% ipython --no-banner

In [1]: import numpy as np

In [2]: from numpy import linalg as LA

In [3]: np.set_printoptions(suppress=True, linewidth=100)

In [4]: B = np.array([[3, 2],
   ...:     [-1, 1],
   ...:     [-3, 5],
   ...:     [5, 2],
   ...:     [-4, -3],
   ...:     [2, 0],
   ...:     [-4, -5],
   ...:     [-1, 4],
   ...:     [-1, -3],
   ...:     [1, 5]])

In [5]: K = np.block([[np.zeros((10, 10)), B], [B.T, np.zeros((2, 2))]])

In [6]: print(K)
[[ 0.  0.  0.  0.  0.  0.  0.  0.  0.  0.  3.  2.]
 [ 0.  0.  0.  0.  0.  0.  0.  0.  0.  0. -1.  1.]
 [ 0.  0.  0.  0.  0.  0.  0.  0.  0.  0. -3.  5.]
 [ 0.  0.  0.  0.  0.  0.  0.  0.  0.  0.  5.  2.]
 [ 0.  0.  0.  0.  0.  0.  0.  0.  0.  0. -4. -3.]
 [ 0.  0.  0.  0.  0.  0.  0.  0.  0.  0.  2.  0.]
 [ 0.  0.  0.  0.  0.  0.  0.  0.  0.  0. -4. -5.]
 [ 0.  0.  0.  0.  0.  0.  0.  0.  0.  0. -1.  4.]
 [ 0.  0.  0.  0.  0.  0.  0.  0.  0.  0. -1. -3.]
 [ 0.  0.  0.  0.  0.  0.  0.  0.  0.  0.  1.  5.]
 [ 3. -1. -3.  5. -4.  2. -4. -1. -1.  1.  0.  0.]
 [ 2.  1.  5.  2. -3.  0. -5.  4. -3.  5.  0.  0.]]

In [7]: # rank 4

In [8]: w, V = LA.eigh(K)

In [9]: x = np.array([-9, 4, -2, 5, 7, 5, -1, 2, -3, -8, -2, 4])

In [10]: print(np.abs(K).sum(axis=1).max(), np.round(np.abs(w).max(), 2))
30.0 11.85

In [11]: print(np.round(LA.eigvalsh(K[1:, 1:]), 2) + 0)
[-11.4   -7.61   0.     0.     0.     0.     0.     0.     0.     7.61  11.4 ]

In [12]: A = np.loadtxt("m.csv", delimiter=",")

In [13]: print(A)
[[ 1. -7.  8. -9. -3. -7.  1. -4.]
 [-4.  1. -7.  8. -9. -3. -7.  1.]
 [ 1. -4.  1. -7.  8. -9. -3. -7.]
 [-7.  1. -4.  1. -7.  8. -9. -3.]
 [-3. -7.  1. -4.  1. -7.  8. -9.]
 [-9. -3. -7.  1. -4.  1. -7.  8.]
 [ 8. -9. -3. -7.  1. -4.  1. -7.]
 [-7.  8. -9. -3. -7.  1. -4.  1.]]

In [14]: Q, r_ = LA.qr(A)

In [15]: print(np.round(np.abs(np.diag(r_)), 2))
[16.43 15.21 12.79 12.78 11.34 11.33 11.05 10.94]

In [16]: print(np.round(Q.T @ Q, 2) + 0)
[[1. 0. 0. 0. 0. 0. 0. 0.]
 [0. 1. 0. 0. 0. 0. 0. 0.]
 [0. 0. 1. 0. 0. 0. 0. 0.]
 [0. 0. 0. 1. 0. 0. 0. 0.]
 [0. 0. 0. 0. 1. 0. 0. 0.]
 [0. 0. 0. 0. 0. 1. 0. 0.]
 [0. 0. 0. 0. 0. 0. 1. 0.]
 [0. 0. 0. 0. 0. 0. 0. 1.]]

In [17]: w, V = LA.eigh(K)

In [18]: print(np.round(LA.eigvalsh(K @ K), 2) + 0)
[  0.     0.     0.     0.     0.     0.     0.     0.    60.47  60.47 140.53 140.53]

In [19]: print(np.round(V.T @ V, 2) + 0)
[[1. 0. 0. 0. 0. 0. 0. 0. 0. 0. 0. 0.]
 [0. 1. 0. 0. 0. 0. 0. 0. 0. 0. 0. 0.]
 [0. 0. 1. 0. 0. 0. 0. 0. 0. 0. 0. 0.]
 [0. 0. 0. 1. 0. 0. 0. 0. 0. 0. 0. 0.]
 [0. 0. 0. 0. 1. 0. 0. 0. 0. 0. 0. 0.]
 [0. 0. 0. 0. 0. 1. 0. 0. 0. 0. 0. 0.]
 [0. 0. 0. 0. 0. 0. 1. 0. 0. 0. 0. 0.]
 [0. 0. 0. 0. 0. 0. 0. 1. 0. 0. 0. 0.]
 [0. 0. 0. 0. 0. 0. 0. 0. 1. 0. 0. 0.]
 [0. 0. 0. 0. 0. 0. 0. 0. 0. 1. 0. 0.]
 [0. 0. 0. 0. 0. 0. 0. 0. 0. 0. 1. 0.]
 [0. 0. 0. 0. 0. 0. 0. 0. 0. 0. 0. 1.]]

In [20]: print((w > 1e-8).sum(), (w < -1e-8).sum())
2 2

In [21]: print(np.unique(w.round(6) + 0, return_counts=True)[1])
[1 1 8 1 1]

In [22]: print(w.round(2) + 0)
[-11.85  -7.78   0.     0.     0.     0.     0.     0.     0.     0.     7.78  11.85]

In [23]: print(np.round(V @ np.diag(w) @ V.T, 2) + 0)
[[ 0.  0.  0.  0.  0.  0.  0.  0.  0.  0.  3.  2.]
 [ 0.  0.  0.  0.  0.  0.  0.  0.  0.  0. -1.  1.]
 [ 0.  0.  0.  0.  0.  0.  0.  0.  0.  0. -3.  5.]
 [ 0.  0.  0.  0.  0.  0.  0.  0.  0.  0.  5.  2.]
 [ 0.  0.  0.  0.  0.  0.  0.  0.  0.  0. -4. -3.]
 [ 0.  0.  0.  0.  0.  0.  0.  0.  0.  0.  2.  0.]
 [ 0.  0.  0.  0.  0.  0.  0.  0.  0.  0. -4. -5.]
 [ 0.  0.  0.  0.  0.  0.  0.  0.  0.  0. -1.  4.]
 [ 0.  0.  0.  0.  0.  0.  0.  0.  0.  0. -1. -3.]
 [ 0.  0.  0.  0.  0.  0.  0.  0.  0.  0.  1.  5.]
 [ 3. -1. -3.  5. -4.  2. -4. -1. -1.  1.  0.  0.]
 [ 2.  1.  5.  2. -3.  0. -5.  4. -3.  5.  0.  0.]]

In [24]: B = np.array([[-3, -5, -3],
    ...:     [0, -4, 5],
    ...:     [3, 2, -2],
    ...:     [-1, 1, -2],
    ...:     [1, 3, 0],
    ...:     [-2, -3, 5],
    ...:     [5, 0, 0],
    ...:     [3, 0, -1]])

In [25]: print(np.einsum("ij->j", A))
[-20. -20. -20. -20. -20. -20. -20. -20.]

In [26]: print(B.T @ A.T)
[[ 34. -52.  -3. -69.  44. -12. -33. -29.]
 [ 42.  -8.  57. -21.  65.  29.  -2. -42.]
 [-67.  -1. -49.  75. -46.  21. -62.  89.]]

In [27]: print(A @ B)
[[ 34.  42. -67.]
 [-52.  -8.  -1.]
 [ -3.  57. -49.]
 [-69. -21.  75.]
 [ 44.  65. -46.]
 [-12.  29.  21.]
 [-33.  -2. -62.]
 [-29. -42.  89.]]

In [28]: print(np.einsum("ik,kj->ij", A, B))
[[ 34.  42. -67.]
 [-52.  -8.  -1.]
 [ -3.  57. -49.]
 [-69. -21.  75.]
 [ 44.  65. -46.]
 [-12.  29.  21.]
 [-33.  -2. -62.]
 [-29. -42.  89.]]

In [29]: x = np.array([1, 2, 2, 2, 0, 0, 2, 1])

In [30]: print(LA.norm(A @ x) <= LA.norm(A, 2) * LA.norm(x) + 1e-9)
True

In [31]: print((A * x).sum(axis=1))
[-17. -13. -32. -32. -16. -33. -35. -22.]

In [32]: print(A @ np.ones(8))
[-20. -20. -20. -20. -20. -20. -20. -20.]

In [33]: print(A @ x)
[-17. -13. -32. -32. -16. -33. -35. -22.]

In [34]: B = LA.inv(A)

In [35]: print(np.round(LA.cond(A), 2))
4.1

In [36]: arr = np.load("run19.npy")

In [37]: print(arr)
[[18.   15.02 21.02  8.99 23.99 11.98 17.97 30.01]
 [ 5.03  2.    3.    0.02  3.02  3.01  2.07  5.  ]
 [16.02  9.   13.    3.   14.01 10.01 10.   19.98]
 [-0.01 -0.02  0.02 -0.02  0.03  0.    0.01 -0.02]
 [ 6.01  5.    7.    3.02  8.    3.99  6.02  9.97]
 [16.    8.97 12.98  2.99 14.    9.98  9.97 19.99]
 [17.01 11.99 16.99  6.   18.98 11.   14.   25.06]
 [ 1.98  5.99  8.    6.03 10.    2.    8.03  9.99]
 [ 2.01  6.    7.97  6.03 10.03  2.    8.03  9.97]]

In [38]: C2 = arr.T @ arr

In [39]: print(LA.matrix_rank(C2))
8

In [40]: print(np.round(np.diag(C2), 2))
[1195.36  631.7  1253.5   216.6  1601.76  497.3   887.81 2651.01]

In [41]: print(np.round(LA.svd(arr, compute_uv=False) ** 2, 2) + 0)
[8778.27  156.76    0.01    0.      0.      0.      0.      0.  ]

In [42]: print(round(np.trace(C2), 2), np.round((arr ** 2).sum(), 2))
8935.05 8935.05

In [43]: theta = np.radians(45)

In [44]: r_ = np.eye(8)

In [45]: r_[1, 1] = r_[4, 4] = np.cos(theta)

In [46]: r_[1, 4], r_[4, 1] = -np.sin(theta), np.sin(theta)

In [47]: print(r_.round(2))
[[ 1.    0.    0.    0.    0.    0.    0.    0.  ]
 [ 0.    0.71  0.    0.   -0.71  0.    0.    0.  ]
 [ 0.    0.    1.    0.    0.    0.    0.    0.  ]
 [ 0.    0.    0.    1.    0.    0.    0.    0.  ]
 [ 0.    0.71  0.    0.    0.71  0.    0.    0.  ]
 [ 0.    0.    0.    0.    0.    1.    0.    0.  ]
 [ 0.    0.    0.    0.    0.    0.    1.    0.  ]
 [ 0.    0.    0.    0.    0.    0.    0.    1.  ]]

In [48]: B = arr @ r_.T

In [49]: print(round(float(LA.det(r_)), 2), np.round(np.trace(r_), 2))
1.0 7.41

In [50]: print(np.round(np.abs(B - arr).max(axis=0), 2))
[ 0.   21.36  0.    0.    3.59  0.    0.    0.  ]

In [51]: Uu, sv, Vt = LA.svd(K)

In [52]: V = Vt[:(sv > 1e-8).sum()]

In [53]: rng = np.random.default_rng(680446)

In [54]: x = K[3] + -3 * K[11] + rng.integers(2) * np.eye(12)[10]

In [55]: print(x)
[ -6.  -3. -15.  -6.   9.   0.  15. -12.   9. -15.   5.   2.]

In [56]: print(np.allclose(V.T @ V @ x, x))
True

In [57]: print(np.round(np.diag(V.T @ V), 2))
[0.11 0.03 0.5  0.3  0.21 0.06 0.3  0.2  0.08 0.22 1.   1.  ]

In [58]: data = np.loadtxt("a.csv", delimiter=",")

In [59]: print(data)
[[-1.  0.  0. -2. -1. -1.  0.  2. -2. -2.  0.  2.]
 [ 0. -1.  0. -1. -1.  2.  1.  1. -1. -1.  1.  0.]
 [ 0.  0.  2.  1.  0. -2.  2.  1.  1. -1. -2. -2.]
 [ 0.  0.  0. -1.  0.  2. -1.  1.  2.  0.  1.  2.]
 [ 0.  0.  0.  0.  1. -1.  0.  0.  1.  1.  1.  2.]
 [ 0.  0.  0.  0.  0.  2.  0.  0.  1.  2.  1.  1.]
 [ 0.  0.  0.  0.  0.  0.  0.  0. -1. -1. -1. -1.]
 [ 0.  0.  0.  0.  0.  0.  0. -1. -2.  2.  0.  1.]
 [ 0.  0.  0.  0.  0.  0.  0.  0. -2.  1. -2.  0.]
 [ 0.  0.  0.  0.  0.  0.  0.  0.  0. -2.  2. -2.]
 [ 0.  0.  0.  0.  0.  0.  0.  0.  0.  0.  2.  1.]
 [ 0.  0.  0.  0.  0.  0.  0.  0.  0.  0.  0. -1.]]

In [60]: x = np.array([0, 2, 1, 2, 3, 2, 1, 1, 0, 0, 3, 1])

In [61]: print(np.einsum("ij,j->i", data, x))
[-5.  2. -5.  7.  6.  8. -4.  0. -6.  4.  7. -1.]

In [62]: print((data @ x).argmax())
5

In [63]: print(data @ (2 * x))
[-10.   4. -10.  14.  12.  16.  -8.   0. -12.   8.  14.  -2.]

In [64]: print((data * x).sum(axis=1))
[-5.  2. -5.  7.  6.  8. -4.  0. -6.  4.  7. -1.]

In [65]: print(np.prod(np.diag(data)), round(LA.det(data), 2))
-0.0 0.0

In [66]: print(LA.matrix_rank(data - data[0, 0] * np.eye(12)))
10

In [67]: print([int(LA.matrix_rank(LA.matrix_power(data, p))) for p in range(1, 13)])
[11, 11, 11, 11, 11, 11, 11, 11, 11, 11, 11, 11]

In [68]: E = np.load("dump.npy")

In [69]: print(E)
[[ 1  1 -1 -1  1  1 -1 -1]
 [ 1  1  1  1 -1 -1 -1 -1]
 [ 1 -1  1 -1  1 -1  1 -1]
 [ 1  1 -1 -1 -1 -1  1  1]
 [ 1 -1 -1  1  1 -1 -1  1]]

In [70]: blk = np.stack([E, 5 * E, E[::-1]])

In [71]: print(blk.shape)
(3, 5, 8)

In [72]: print((blk @ E.T).shape)
(3, 5, 5)

In [73]: print(LA.matrix_rank(blk.reshape(3, -1)))
2

In [74]: Uu, sv, Vt = LA.svd(E, full_matrices=False)

In [75]: print(np.round(sv / sv[0], 2))
[1. 1. 1. 1. 1.]

In [76]: print((sv > 1e-8).sum())
5

In [77]: print(round(np.sqrt((sv ** 2).sum()), 2), np.round(LA.norm(E), 2))
6.32 6.32

In [78]: print(Uu.shape, sv.shape, Vt.shape)
(5, 5) (5,) (5, 8)

In [79]: print(sv.round(2))
[2.83 2.83 2.83 2.83 2.83]

In [80]: print(np.round(Uu.T @ E @ Vt.T, 2) + 0)
[[2.83 0.   0.   0.   0.  ]
 [0.   2.83 0.   0.   0.  ]
 [0.   0.   2.83 0.   0.  ]
 [0.   0.   0.   2.83 0.  ]
 [0.   0.   0.   0.   2.83]]

In [81]: print(np.round(Uu.T @ Uu, 2) + 0)
[[1. 0. 0. 0. 0.]
 [0. 1. 0. 0. 0.]
 [0. 0. 1. 0. 0.]
 [0. 0. 0. 1. 0.]
 [0. 0. 0. 0. 1.]]

In [82]: J = np.loadtxt("arr.csv", delimiter=",")

In [83]: print(J)
[[3. 0. 1. 2. 3. 0. 1. 1. 2. 1. 0. 2.]
 [3. 3. 0. 2. 3. 2. 1. 2. 2. 3. 1. 2.]
 [1. 0. 2. 3. 0. 3. 3. 1. 3. 0. 2. 0.]
 [3. 0. 2. 1. 0. 3. 0. 3. 3. 0. 1. 3.]
 [0. 0. 3. 3. 0. 3. 3. 2. 2. 2. 1. 1.]
 [0. 2. 3. 2. 1. 2. 3. 0. 1. 0. 2. 1.]
 [1. 2. 3. 3. 1. 0. 3. 1. 2. 3. 1. 0.]
 [1. 3. 2. 3. 0. 0. 3. 0. 2. 3. 0. 2.]
 [2. 3. 2. 2. 2. 1. 0. 2. 1. 0. 2. 2.]
 [1. 0. 0. 2. 3. 1. 0. 1. 3. 1. 0. 1.]
 [0. 3. 2. 2. 3. 2. 1. 1. 1. 2. 3. 0.]
 [3. 1. 3. 2. 1. 0. 2. 2. 3. 3. 0. 1.]]

In [84]: B = LA.inv(J)

In [85]: print(np.round(LA.inv(B), 2) + 0)
[[3. 0. 1. 2. 3. 0. 1. 1. 2. 1. 0. 2.]
 [3. 3. 0. 2. 3. 2. 1. 2. 2. 3. 1. 2.]
 [1. 0. 2. 3. 0. 3. 3. 1. 3. 0. 2. 0.]
 [3. 0. 2. 1. 0. 3. 0. 3. 3. 0. 1. 3.]
 [0. 0. 3. 3. 0. 3. 3. 2. 2. 2. 1. 1.]
 [0. 2. 3. 2. 1. 2. 3. 0. 1. 0. 2. 1.]
 [1. 2. 3. 3. 1. 0. 3. 1. 2. 3. 1. 0.]
 [1. 3. 2. 3. 0. 0. 3. 0. 2. 3. 0. 2.]
 [2. 3. 2. 2. 2. 1. 0. 2. 1. 0. 2. 2.]
 [1. 0. 0. 2. 3. 1. 0. 1. 3. 1. 0. 1.]
 [0. 3. 2. 2. 3. 2. 1. 1. 1. 2. 3. 0.]
 [3. 1. 3. 2. 1. 0. 2. 2. 3. 3. 0. 1.]]

In [86]: print(np.round(J @ B, 2) + 0)
[[1. 0. 0. 0. 0. 0. 0. 0. 0. 0. 0. 0.]
 [0. 1. 0. 0. 0. 0. 0. 0. 0. 0. 0. 0.]
 [0. 0. 1. 0. 0. 0. 0. 0. 0. 0. 0. 0.]
 [0. 0. 0. 1. 0. 0. 0. 0. 0. 0. 0. 0.]
 [0. 0. 0. 0. 1. 0. 0. 0. 0. 0. 0. 0.]
 [0. 0. 0. 0. 0. 1. 0. 0. 0. 0. 0. 0.]
 [0. 0. 0. 0. 0. 0. 1. 0. 0. 0. 0. 0.]
 [0. 0. 0. 0. 0. 0. 0. 1. 0. 0. 0. 0.]
 [0. 0. 0. 0. 0. 0. 0. 0. 1. 0. 0. 0.]
 [0. 0. 0. 0. 0. 0. 0. 0. 0. 1. 0. 0.]
 [0. 0. 0. 0. 0. 0. 0. 0. 0. 0. 1. 0.]
 [0. 0. 0. 0. 0. 0. 0. 0. 0. 0. 0. 1.]]

In [87]: print(np.allclose(B, J.T))
False

In [88]: print((J - J.T) / 2)
[[ 0.  -1.5  0.  -0.5  1.5  0.   0.   0.   0.   0.   0.  -0.5]
 [ 1.5  0.   0.   1.   1.5  0.  -0.5 -0.5 -0.5  1.5 -1.   0.5]
 [ 0.   0.   0.   0.5 -1.5  0.   0.  -0.5  0.5  0.   0.  -1.5]
 [ 0.5 -1.  -0.5  0.  -1.5  0.5 -1.5  0.   0.5 -1.  -0.5  0.5]
 [-1.5 -1.5  1.5  1.5  0.   1.   1.   1.   0.  -0.5 -1.   0. ]
 [ 0.   0.   0.  -0.5 -1.   0.   1.5  0.   0.  -0.5  0.   0.5]
 [ 0.   0.5  0.   1.5 -1.  -1.5  0.  -1.   1.   1.5  0.  -1. ]
 [ 0.   0.5  0.5  0.  -1.   0.   1.   0.   0.   1.  -0.5  0. ]
 [ 0.   0.5 -0.5 -0.5  0.   0.  -1.   0.   0.  -1.5  0.5 -0.5]
 [ 0.  -1.5  0.   1.   0.5  0.5 -1.5 -1.   1.5  0.  -1.  -1. ]
 [ 0.   1.   0.   0.5  1.   0.   0.   0.5 -0.5  1.   0.   0. ]
 [ 0.5 -0.5  1.5 -0.5  0.  -0.5  1.   0.   0.5  1.   0.   0. ]]

In [89]: print((J + J.T) / 2)
[[3.  1.5 1.  2.5 1.5 0.  1.  1.  2.  1.  0.  2.5]
 [1.5 3.  0.  1.  1.5 2.  1.5 2.5 2.5 1.5 2.  1.5]
 [1.  0.  2.  2.5 1.5 3.  3.  1.5 2.5 0.  2.  1.5]
 [2.5 1.  2.5 1.  1.5 2.5 1.5 3.  2.5 1.  1.5 2.5]
 [1.5 1.5 1.5 1.5 0.  2.  2.  1.  2.  2.5 2.  1. ]
 [0.  2.  3.  2.5 2.  2.  1.5 0.  1.  0.5 2.  0.5]
 [1.  1.5 3.  1.5 2.  1.5 3.  2.  1.  1.5 1.  1. ]
 [1.  2.5 1.5 3.  1.  0.  2.  0.  2.  2.  0.5 2. ]
 [2.  2.5 2.5 2.5 2.  1.  1.  2.  1.  1.5 1.5 2.5]
 [1.  1.5 0.  1.  2.5 0.5 1.5 2.  1.5 1.  1.  2. ]
 [0.  2.  2.  1.5 2.  2.  1.  0.5 1.5 1.  3.  0. ]
 [2.5 1.5 1.5 2.5 1.  0.5 1.  2.  2.5 2.  0.  1. ]]

In [90]: print(np.trace(J))
20.0

In [91]: mat = np.load("w.npy")

In [92]: print(mat)
[[ 5  3  9  7  0  9  8  9  5  6]
 [ 3 12 12  8  3  9  8 15  8  4]
 [ 9 12 28 24  1 19 24 21 16 12]
 [ 7  8 24 22  0 15 21 15 13  9]
 [ 0  3  1  0  1  1  0  3  1  0]
 [ 9  9 19 15  1 19 15 21 10  9]
 [ 8  8 24 21  0 15 22 15 14 12]
 [ 9 15 21 15  3 21 15 27 12  9]
 [ 5  8 16 13  1 10 14 12 10  8]
 [ 6  4 12  9  0  9 12  9  8 10]]

In [93]: Uu, sv, Vt = LA.svd(mat)

In [94]: V = Vt[:(sv > 1e-8).sum()]

In [95]: x = mat[1] + -2 * mat[3] + rng.integers(2) * np.eye(10)[2]

In [96]: print(x)
[-11.  -4. -36. -36.   3. -21. -34. -15. -18. -14.]

In [97]: print(round(LA.norm(x - V.T @ V @ x), 2))
0.0

In [98]: print(np.round(np.diag(V.T @ V), 2))
[0.21 0.61 0.3  0.51 0.08 0.51 0.32 0.55 0.22 0.69]

In [99]: Uu, sv, Vt = LA.svd(mat)

In [100]: print(np.argmax(sv[:-1] / (sv[1:] + 1e-6)) + 1)
4

In [101]: B = Uu[:, :4] @ np.diag(sv[:4]) @ Vt[:4]

In [102]: print(B.round(2) + 0)
[[ 5.  3.  9.  7.  0.  9.  8.  9.  5.  6.]
 [ 3. 12. 12.  8.  3.  9.  8. 15.  8.  4.]
 [ 9. 12. 28. 24.  1. 19. 24. 21. 16. 12.]
 [ 7.  8. 24. 22.  0. 15. 21. 15. 13.  9.]
 [ 0.  3.  1.  0.  1.  1.  0.  3.  1.  0.]
 [ 9.  9. 19. 15.  1. 19. 15. 21. 10.  9.]
 [ 8.  8. 24. 21.  0. 15. 22. 15. 14. 12.]
 [ 9. 15. 21. 15.  3. 21. 15. 27. 12.  9.]
 [ 5.  8. 16. 13.  1. 10. 14. 12. 10.  8.]
 [ 6.  4. 12.  9.  0.  9. 12.  9.  8. 10.]]
